$ python3 -q
>>> import numpy as np
>>> np.set_printoptions(precision=2, suppress=True, linewidth=140, legacy="1.25")
>>> def rnd(a):
...     return np.round(a, 2) + 0
... 
>>> A = np.load("m.npy")
>>> A
array([[0, 0, 0, 1],
       [0, 0, 0, 0],
       [0, 0, 0, 0],
       [1, 0, 0, 0]])
>>> rnd(np.sort(np.linalg.eigvals(A).real))
array([-1.,  0.,  0.,  1.])
>>> (A != 0).astype(int)
array([[0, 0, 0, 1],
       [0, 0, 0, 0],
       [0, 0, 0, 0],
       [1, 0, 0, 0]])
>>> rnd(np.linalg.det(A))
0.0
>>> f = np.array([1, 8, 8, 9, 1, 5, 6, 6, 7])
>>> r1 = np.array([1, 1, -3, 3, -2, -2, 0, 1, 0])
>>> data = f[:, None] + r1[None, :]
>>> data
array([[ 2,  2, -2,  4, -1, -1,  1,  2,  1],
       [ 9,  9,  5, 11,  6,  6,  8,  9,  8],
       [ 9,  9,  5, 11,  6,  6,  8,  9,  8],
       [10, 10,  6, 12,  7,  7,  9, 10,  9],
       [ 2,  2, -2,  4, -1, -1,  1,  2,  1],
       [ 6,  6,  2,  8,  3,  3,  5,  6,  5],
       [ 7,  7,  3,  9,  4,  4,  6,  7,  6],
       [ 7,  7,  3,  9,  4,  4,  6,  7,  6],
       [ 8,  8,  4, 10,  5,  5,  7,  8,  7]])
>>> np.abs(np.diag(np.linalg.qr(data)[1])) > 1e-9
array([ True, False,  True, False, False, False, False, False, False])
>>> np.unique(data.round(6), axis=0).shape
(6, 9)
>>> np.allclose(data[:-1].T @ np.linalg.lstsq(data[:-1].T, data[-1])[0], data[-1])
True
>>> np.linalg.lstsq(data[:-1].T, data[-1])[2]
2
>>> x = np.array([2, 2, 0, 1, 0, 0, 2, 0, 0])
>>> data @ np.ones(9)
array([ 8., 71., 71., 80.,  8., 44., 53., 53., 62.])
>>> data @ np.eye(9)[6]
array([1., 8., 8., 9., 1., 5., 6., 6., 7.])
>>> data @ x
array([14, 63, 63, 70, 14, 42, 49, 49, 56])
>>> np.sign((data @ x).round(6))
array([1, 1, 1, 1, 1, 1, 1, 1, 1])
